>>> import numpy as np
>>> np.set_printoptions(precision=2, suppress=True, linewidth=200)
>>> rd = lambda a: np.round(a, 2) + 0
>>> F = np.diag(np.array([3, 2, 0, 4, -8, 0, -1]))
>>> F
array([[ 3,  0,  0,  0,  0,  0,  0],
       [ 0,  2,  0,  0,  0,  0,  0],
       [ 0,  0,  0,  0,  0,  0,  0],
       [ 0,  0,  0,  4,  0,  0,  0],
       [ 0,  0,  0,  0, -8,  0,  0],
       [ 0,  0,  0,  0,  0,  0,  0],
       [ 0,  0,  0,  0,  0,  0, -1]])
>>> rd(np.linalg.eigvalsh(F).min())
np.float64(-8.0)
>>> F.T @ F
array([[ 9,  0,  0,  0,  0,  0,  0],
       [ 0,  4,  0,  0,  0,  0,  0],
       [ 0,  0,  0,  0,  0,  0,  0],
       [ 0,  0,  0, 16,  0,  0,  0],
       [ 0,  0,  0,  0, 64,  0,  0],
       [ 0,  0,  0,  0,  0,  0,  0],
       [ 0,  0,  0,  0,  0,  0,  1]])
>>> F @ F.T
array([[ 9,  0,  0,  0,  0,  0,  0],
       [ 0,  4,  0,  0,  0,  0,  0],
       [ 0,  0,  0,  0,  0,  0,  0],
       [ 0,  0,  0, 16,  0,  0,  0],
       [ 0,  0,  0,  0, 64,  0,  0],
       [ 0,  0,  0,  0,  0,  0,  0],
       [ 0,  0,  0,  0,  0,  0,  1]])
>>> mat = np.load("layer14.npy")
>>> print(mat)
[[ 1 -3 -3  2  2  0]
 [ 0  3 -2 -1 -3  0]
 [-1  1  3 -1 -2  3]
 [ 1  2  0 -3  1 -2]
 [-2  0  2  3  2  2]
 [ 3  0 -3  3  0 -3]
 [ 1  3  0 -2  2 -3]
 [-3 -1  2  2 -2 -3]
 [-1  2  0  3 -2 -1]
 [-1 -2 -3 -1 -1  3]
 [-3  2  3 -1 -2  2]
 [ 1  3 -3  3  3 -3]
 [ 0 -3  0  0  3  1]
 [-3  2 -1  2 -2 -3]]
>>> rd(np.linalg.svd(mat, compute_uv=False))
array([11.51,  9.99,  8.26,  6.64,  4.99,  3.78])
>>> mat.sum(axis=0)
array([-7,  9, -5,  9, -1, -7])
>>> print(mat.shape)
(14, 6)
>>> rd(mat.mean(axis=0))
array([-0.5 ,  0.64, -0.36,  0.64, -0.07, -0.5 ])
>>> proj = mat @ np.linalg.solve(mat.T @ mat, mat.T)
>>> print(np.allclose(proj @ proj, proj))
True
>>> rd(proj @ mat[:, 3])
array([ 2., -1., -1., -3.,  3.,  3., -2.,  2.,  3., -1., -1.,  3.,  0.,  2.])
>>> rd(np.diag(proj))
array([0.29, 0.41, 0.29, 0.31, 0.56, 0.51, 0.4 , 0.64, 0.28, 0.61, 0.3 , 0.59, 0.28, 0.51])
>>> print(rd(np.linalg.eigvalsh(proj)))
[0. 0. 0. 0. 0. 0. 0. 0. 1. 1. 1. 1. 1. 1.]
>>> rng = np.random.default_rng(66817)
>>> data = np.triu(rng.random((13, 13)) < 0.2, 1).astype(int)
>>> data = data + data.T
>>> data
array([[0, 1, 0, 1, 0, 0, 0, 0, 0, 0, 0, 0, 0],
       [1, 0, 0, 1, 0, 0, 0, 0, 0, 0, 0, 0, 0],
       [0, 0, 0, 0, 0, 0, 0, 0, 0, 0, 0, 0, 0],
       [1, 1, 0, 0, 0, 0, 0, 0, 1, 1, 0, 0, 0],
       [0, 0, 0, 0, 0, 0, 1, 0, 0, 0, 0, 1, 0],
       [0, 0, 0, 0, 0, 0, 1, 1, 0, 0, 0, 0, 0],
       [0, 0, 0, 0, 1, 1, 0, 0, 0, 0, 1, 0, 0],
       [0, 0, 0, 0, 0, 1, 0, 0, 0, 1, 0, 0, 0],
       [0, 0, 0, 1, 0, 0, 0, 0, 0, 0, 0, 0, 0],
       [0, 0, 0, 1, 0, 0, 0, 1, 0, 0, 0, 0, 0],
       [0, 0, 0, 0, 0, 0, 1, 0, 0, 0, 0, 0, 0],
       [0, 0, 0, 0, 1, 0, 0, 0, 0, 0, 0, 0, 0],
       [0, 0, 0, 0, 0, 0, 0, 0, 0, 0, 0, 0, 0]])
>>> # columns 2 and 12 are equal
>>> Uu, sigma, vt = np.linalg.svd(data)
>>> np.argmax(sigma[:-1] / (sigma[1:] + 1e-6)) + 1
np.int64(10)
>>> rd(sigma)
array([2.39, 2.06, 1.95, 1.83, 1.26, 1.12, 1.  , 0.7 , 0.65, 0.36, 0.  , 0.  , 0.  ])
>>> out = Uu[:, :10] @ np.diag(sigma[:10]) @ vt[:10]
>>> np.linalg.matrix_rank(data, rtol=0.05)
np.int64(10)
>>> rd(np.abs(data - out).max())
np.float64(0.0)
>>> rd(np.linalg.norm(data - out) / np.linalg.norm(data))
np.float64(0.0)
>>> print(np.linalg.matrix_rank(out))
10
